% ipython --no-banner

In [1]: import numpy as np

In [2]: np.set_printoptions(precision=1, suppress=True, linewidth=120, sign=" ")

In [3]: data = np.loadtxt("out11.csv", delimiter=",")

In [4]: data
Out[4]: 
array([[-1.2,  1. , -2. ],
       [ 1. ,  1.1,  3.7],
       [-2. ,  3.7, -0.8]])

In [5]: # rank 2

In [6]: round(np.linalg.eigvalsh(data).min(), 1)
Out[6]: np.float64(-5.0)

In [7]: [round(float(np.linalg.det(data[:i, :i])), 2) + 0 for i in range(1, 4)]
Out[7]: [-1.24, -2.23, 0.0]

In [8]: np.round((data - data.T) / 2, 1) + 0
Out[8]: 
array([[ 0.,  0.,  0.],
       [ 0.,  0.,  0.],
       [ 0.,  0.,  0.]])

In [9]: data @ data
Out[9]: 
array([[ 6.6, -7.7,  7.7],
       [-7.7, 15.8, -1.1],
       [ 7.7, -1.1, 18.6]])

In [10]: round(np.linalg.det(data), 1)
Out[10]: np.float64(-0.0)

In [11]: rank = np.linalg.matrix_rank(data)

In [12]: rank
Out[12]: np.int64(2)

In [13]: ns = np.linalg.svd(data)[2][rank:].T

In [14]: [int(np.linalg.matrix_rank(np.delete(data, i, axis=0))) for i in range(3)]
Out[14]: [2, 2, 2]

In [15]: ns[:, 0] / ns[np.abs(ns[:, 0]).round(6).argmax(), 0]
Out[15]: array([ 1. ,  0.5, -0.4])

In [16]: np.linalg.matrix_rank(data.T @ data), np.linalg.matrix_rank(data @ data.T)
Out[16]: (np.int64(2), np.int64(2))

In [17]: print(ns @ ns.T)
[[ 0.7  0.3 -0.3]
 [ 0.3  0.2 -0.1]
 [-0.3 -0.1  0.1]]

In [18]: ns.shape
Out[18]: (3, 1)

In [19]: print(np.linalg.lstsq(data[:-1].T, data[-1])[2])
2

In [20]: np.abs(np.diag(np.linalg.qr(data)[1])) > 1e-9
Out[20]: array([ True,  True, False])

In [21]: t3 = np.stack([data, 3 * data, data[::-1]])

In [22]: print(np.linalg.matrix_rank(t3))
[ 2  2  2]

In [23]: (t3 @ data.T).shape
Out[23]: (3, 3, 3)

In [24]: t3.sum(axis=0)
Out[24]: 
array([[-7. ,  7.5, -9. ],
       [ 4.8,  5.3, 18.5],
       [-9.4, 15.8, -5.3]])

In [25]: np.linalg.norm(t3, axis=(1, 2))
Out[25]: array([  6.4,  19.2,   6.4])

In [26]: np.einsum("bij,cij->bc", t3, t3)
Out[26]: 
array([[  41. ,  123. ,   31.3],
       [ 123. ,  369. ,   93.9],
       [  31.3,   93.9,   41. ]])

In [27]: X = np.loadtxt("block15.csv", delimiter=",")

In [28]: X
Out[28]: 
array([[ 0.,  0.,  1.,  0.,  1.],
       [ 0.,  0.,  0.,  0.,  0.],
       [ 1.,  0.,  0.,  0.,  0.],
       [ 0.,  0.,  0.,  0.,  0.],
       [ 1.,  0.,  0.,  0.,  0.]])

In [29]: def softmax(z):
    ...:     e = np.exp(z - z.max(axis=-1, keepdims=True))
    ...:     return e / e.sum(axis=-1, keepdims=True)
    ...: 

In [30]: np.round(softmax(10 * X[2]), 1) + 0
Out[30]: array([ 1.,  0.,  0.,  0.,  0.])

In [31]: softmax(X).sum(axis=1)
Out[31]: array([ 1.,  1.,  1.,  1.,  1.])

In [32]: softmax(X[2] + 3)
Out[32]: array([ 0.4,  0.1,  0.1,  0.1,  0.1])

In [33]: S = X @ X.T / np.sqrt(5)

In [34]: softmax(S)
Out[34]: 
array([[ 0.4,  0.2,  0.2,  0.2,  0.2],
       [ 0.2,  0.2,  0.2,  0.2,  0.2],
       [ 0.2,  0.2,  0.3,  0.2,  0.3],
       [ 0.2,  0.2,  0.2,  0.2,  0.2],
       [ 0.2,  0.2,  0.3,  0.2,  0.3]])

In [35]: softmax(S)[2] @ X
Out[35]: array([ 0.5,  0. ,  0.2,  0. ,  0.2])

In [36]: softmax(S + np.triu(np.full(S.shape, -np.inf), 1))
Out[36]: 
array([[ 1. ,  0. ,  0. ,  0. ,  0. ],
       [ 0.5,  0.5,  0. ,  0. ,  0. ],
       [ 0.3,  0.3,  0.4,  0. ,  0. ],
       [ 0.2,  0.2,  0.2,  0.2,  0. ],
       [ 0.2,  0.2,  0.3,  0.2,  0.3]])

In [37]: mat = np.load("data.npy")

In [38]: mat.round(1) + 0
Out[38]: 
array([[ 0.5, -0.1,  0.3, -0.3, -0.1, -0.1,  0.3],
       [-0.1,  0. ,  0. ,  0. ,  0. ,  0. ,  0. ],
       [ 0.3,  0. ,  0.2, -0.2,  0. ,  0. ,  0.2],
       [-0.3,  0. , -0.2,  0.2,  0. ,  0. , -0.2],
       [-0.1,  0. ,  0. ,  0. ,  0. ,  0. ,  0. ],
       [-0.1,  0. ,  0. ,  0. ,  0. ,  0. ,  0. ],
       [ 0.3,  0. ,  0.2, -0.2,  0. ,  0. ,  0.2]])

In [39]: np.allclose(mat[:-1].T @ np.linalg.lstsq(mat[:-1].T, mat[-1])[0], mat[-1])
Out[39]: True

In [40]: np.abs(np.diag(np.linalg.qr(mat)[1])) > 1e-9
Out[40]: array([ True, False, False, False, False, False, False])

In [41]: print(np.unique(mat.round(6), axis=0).shape)
(4, 7)

In [42]: np.round(mat @ np.linalg.pinv(mat) @ mat, 1) + 0
Out[42]: 
array([[ 0.5, -0.1,  0.3, -0.3, -0.1, -0.1,  0.3],
       [-0.1,  0. ,  0. ,  0. ,  0. ,  0. ,  0. ],
       [ 0.3,  0. ,  0.2, -0.2,  0. ,  0. ,  0.2],
       [-0.3,  0. , -0.2,  0.2,  0. ,  0. , -0.2],
       [-0.1,  0. ,  0. ,  0. ,  0. ,  0. ,  0. ],
       [-0.1,  0. ,  0. ,  0. ,  0. ,  0. ,  0. ],
       [ 0.3,  0. ,  0.2, -0.2,  0. ,  0. ,  0.2]])

In [43]: round(float(np.trace(np.linalg.pinv(mat) @ mat)), 1)
Out[43]: 1.0

In [44]: other = mat / np.linalg.norm(mat, axis=1, keepdims=True)

In [45]: G = other @ other.T

In [46]: print((G - 2 * np.eye(7)).round(6).argmax(axis=1))
[ 2  3  0  1  1  1  0]

In [47]: G[0]
Out[47]: array([ 1., -1.,  1., -1., -1., -1.,  1.])

In [48]: np.trace(X @ X @ X) // 6
Out[48]: np.float64(0.0)

In [49]: np.argwhere(np.triu(X))
Out[49]: 
array([[ 0,  2],
       [ 0,  4]])

In [50]: L = np.diag(X.sum(axis=1)) - X

In [51]: L
Out[51]: 
array([[ 2.,  0., -1.,  0., -1.],
       [ 0.,  0.,  0.,  0.,  0.],
       [-1.,  0.,  1.,  0.,  0.],
       [ 0.,  0.,  0.,  0.,  0.],
       [-1.,  0.,  0.,  0.,  1.]])

In [52]: np.linalg.matrix_rank(L)
Out[52]: np.int64(2)

In [53]: np.round(np.linalg.eigvalsh(L), 1) + 0
Out[53]: array([ 0.,  0.,  0.,  1.,  3.])

In [54]: x = np.array([0, 0, 0, 2, 0, 0, -1])

In [55]: round((x - mat @ x) @ (mat @ x), 1)
Out[55]: np.float64(-0.0)

In [56]: round(float(np.trace(mat)), 1)
Out[56]: 1.0

In [57]: np.round(np.eye(7) - mat, 1) + 0
Out[57]: 
array([[ 0.5,  0.1, -0.3,  0.3,  0.1,  0.1, -0.3],
       [ 0.1,  1. ,  0. ,  0. ,  0. ,  0. ,  0. ],
       [-0.3,  0. ,  0.8,  0.2,  0. ,  0. , -0.2],
       [ 0.3,  0. ,  0.2,  0.8,  0. ,  0. ,  0.2],
       [ 0.1,  0. ,  0. ,  0. ,  1. ,  0. ,  0. ],
       [ 0.1,  0. ,  0. ,  0. ,  0. ,  1. ,  0. ],
       [-0.3,  0. , -0.2,  0.2,  0. ,  0. ,  0.8]])

In [58]: mat @ mat @ x
Out[58]: array([-0.8,  0.1, -0.5,  0.5,  0.1,  0.1, -0.5])
